In [1]: import numpy as np

In [2]: np.set_printoptions(precision=2, suppress=True, linewidth=200)

In [3]: data = np.load("out9.npy")

In [4]: print(data)
[[-1  0  0]
 [ 0  1  0]
 [ 0  0  5]]

In [5]: evals, evecs = np.linalg.eig(data)

In [6]: print(np.sort(np.linalg.eigvals(np.linalg.inv(data))))
[-1.   0.2  1. ]

In [7]: print(data.T @ data)
[[ 1  0  0]
 [ 0  1  0]
 [ 0  0 25]]

In [8]: print(np.linalg.pinv(data))
[[-1.   0.   0. ]
 [ 0.   1.   0. ]
 [ 0.   0.   0.2]]

In [9]: W1 = np.array([[0, -3, 1, 1, -3, 1], [-1, 2, -1, -2, 2, 0], [-1, -1, -3, 3, 0, 3]])

In [10]: b = np.array([3, 0, 2, 0, 1, 1])

In [11]: H = np.maximum(data @ W1 + b, 0)

In [12]: print((H > 0).astype(int))
[[1 1 1 0 1 0]
 [1 1 1 0 1 1]
 [0 0 0 1 1 1]]

In [13]: print(H)
[[ 3  3  1  0  4  0]
 [ 2  2  1  0  3  1]
 [ 0  0  0 15  1 16]]

In [14]: W2 = np.array([[3, -2], [0, 2], [1, -1], [0, 2], [1, -2], [3, -2]])

In [15]: print((H @ W2).round(6).argmax(axis=1))
[0 0 0]

In [16]: vec = np.array([-2, 0, -2])

In [17]: target = data @ vec

In [18]: b, lr = np.zeros(3), 1 / np.linalg.norm(data, 2) ** 2

In [19]: for i in range(60):
    ...:     b -= lr * data.T @ (data @ b - target)
    ...:     if i % 10 == 0: print(i, round(np.linalg.norm(data @ b - target), 2))
    ...: 
0 1.92
10 1.28
20 0.85
30 0.56
40 0.38
50 0.25

In [20]: print(round(np.linalg.cond(data), 2))
5.0

In [21]: print([round(float(np.linalg.det(data[:i, :i])), 2) + 0 for i in range(1, 4)])
[-1.0, -1.0, -5.0]

In [22]: F = 2 * np.eye(3) + np.ones((3, 3))

In [23]: print(F)
[[3. 1. 1.]
 [1. 3. 1.]
 [1. 1. 3.]]

In [24]: # equal to its transpose

In [25]: vec = np.ones(3)

In [26]: for _ in range(6):
    ...:     vec = F @ vec
    ...:     vec /= np.linalg.norm(vec)
    ...:     print(round(vec @ F @ vec, 2))
    ...: 
5.0
5.0
5.0
5.0
5.0
5.0

In [27]: print(vec)
[0.58 0.58 0.58]

In [28]: L = np.linalg.cholesky(F)

In [29]: print(L)
[[1.73 0.   0.  ]
 [0.58 1.63 0.  ]
 [0.58 0.41 1.58]]

In [30]: print(L @ L.T)
[[3. 1. 1.]
 [1. 3. 1.]
 [1. 1. 3.]]

In [31]: print(np.linalg.eigvalsh(F).min() > 0)
True

In [32]: evals, evecs = np.linalg.eigh(F)

In [33]: print(round(float(evals.sum()), 2), np.trace(F))
9.0 9.0

In [34]: print(np.round(evecs.T @ F @ evecs, 2) + 0)
[[2. 0. 0.]
 [0. 2. 0.]
 [0. 0. 5.]]

In [35]: print(np.abs(evecs[:, -1]))
[0.58 0.58 0.58]

In [36]: print(np.linalg.svd(F, compute_uv=False))
[5. 2. 2.]

In [37]: print(np.linalg.eigvalsh(F + 4 * np.eye(3)))
[6. 6. 9.]

In [38]: print((evals > 1e-8).sum(), (evals < -1e-8).sum())
3 0

In [39]: print(np.abs(evecs[:, -1]).round(6).argmax())
0

In [40]: print(evecs @ np.diag(evals) @ evecs.T)
[[3. 1. 1.]
 [1. 3. 1.]
 [1. 1. 3.]]

In [41]: Y = np.array([[-6, -2, -6], [-3, 3, 3], [-9, 3, 3]])

In [42]: K = np.tril(Y)

In [43]: print(K)
[[-6  0  0]
 [-3  3  0]
 [-9  3  3]]

In [44]: # triangular, det is the product of the diagonal

In [45]: print(np.sort(np.linalg.eigvals(K)))
[-6.  3.  3.]

In [46]: print(np.linalg.matrix_power(K - np.diag(np.diag(K)), 3))
[[0 0 0]
 [0 0 0]
 [0 0 0]]

In [47]: P = np.triu(np.array([[0, 1, 0], [2, 2, 2], [0, 1, 2]]), 1) + np.eye(3)

In [48]: Y = P @ K @ np.linalg.inv(P)

In [49]: print(np.linalg.matrix_rank(Y))
3

In [50]: print(np.trace(Y), np.trace(K))
0.0 0

In [51]: rng = np.random.default_rng(606)

In [52]: Y = K + rng.integers(-2, 3, (3, 1)) @ rng.integers(-2, 3, (1, 3))

In [53]: print(Y)
[[-5  1 -2]
 [-2  4 -2]
 [-9  3  3]]

In [54]: print(np.abs(Y - K).sum(axis=1))
[4 4 0]

In [55]: print(np.round(np.linalg.svd(Y - K, compute_uv=False), 2) + 0)
[3.46 0.   0.  ]

In [56]: evals, evecs = np.linalg.eig(K)

In [57]: print(np.sort(np.linalg.eigvals(K.T)))
[-6.  3.  3.]

In [58]: print(np.prod(evals))
-54.0

In [59]: W0 = np.load("run5.npy")

In [60]: print(W0)
[[7 1 3 5]
 [4 0 0 1]
 [5 1 1 5]
 [0 9 4 2]]

In [61]: theta = np.radians(60)

In [62]: Rm = np.eye(4)

In [63]: Rm[1, 1] = Rm[0, 0] = np.cos(theta)

In [64]: Rm[1, 0], Rm[0, 1] = -np.sin(theta), np.sin(theta)

In [65]: print(Rm)
[[ 0.5   0.87  0.    0.  ]
 [-0.87  0.5   0.    0.  ]
 [ 0.    0.    1.    0.  ]
 [ 0.    0.    0.    1.  ]]

In [66]: Y = W0 @ Rm.T

In [67]: print(np.allclose(np.linalg.norm(W0, axis=1), np.linalg.norm(Y, axis=1)))
True

In [68]: print(np.linalg.svd(W0, compute_uv=False), np.linalg.svd(Y, compute_uv=False))
[12.97  9.01  1.77  1.27] [12.97  9.01  1.77  1.27]

In [69]: print(np.abs(Y - W0).max(axis=0))
[7.79 6.56 0.   0.  ]

In [70]: print(np.allclose(W0 @ W0.T, Y @ Y.T))
True

In [71]: print(np.allclose(W0, W0.T))
False

In [72]: print(np.allclose(W0 @ W0.T, W0.T @ W0))
False

In [73]: W0.inv()
---------------------------------------------------------------------------
AttributeError                            Traceback (most recent call last)
Cell In[73], line 1
----> 1 W0.inv()

AttributeError: 'numpy.ndarray' object has no attribute 'inv'

In [74]: print(round(float(np.abs(np.linalg.eigvals(W0)).max()), 2))
12.49

In [75]: print(W0 @ W0)
[[68 55 44 61]
 [28 13 16 22]
 [44 51 36 41]
 [56 22 12 33]]

In [76]: A = np.load("test9.npy")

In [77]: print(A)
[[1 1 2 0]
 [1 1 2 0]
 [1 1 2 0]]

In [78]: # row 1 repeats row 0

In [79]: U, s, Vt = np.linalg.svd(A)

In [80]: print(np.argmax(s[:-1] / (s[1:] + 1e-6)) + 1)
1

In [81]: Y = U[:, :1] @ np.diag(s[:1]) @ Vt[:1]

In [82]: print(np.linalg.matrix_rank(Y))
1

In [83]: print(np.round(np.linalg.norm(A - Y) / np.linalg.norm(A), 2))
0.0

In [84]: print(np.round(np.abs(A - Y).max(), 2))
0.0

In [85]: print(np.round(np.linalg.norm(A - Y, 2), 2), np.round(s[1], 2))
0.0 0.0

In [86]: Y = A / np.linalg.norm(A, axis=1, keepdims=True)

In [87]: C2 = Y @ Y.T

In [88]: print(np.degrees(np.arccos(np.clip(C2[1, 2], -1, 1))))
0.0

In [89]: print((np.abs(C2) > 0.9).astype(int))
[[1 1 1]
 [1 1 1]
 [1 1 1]]

In [90]: print(np.linalg.norm(Y, axis=1))
[1. 1. 1.]
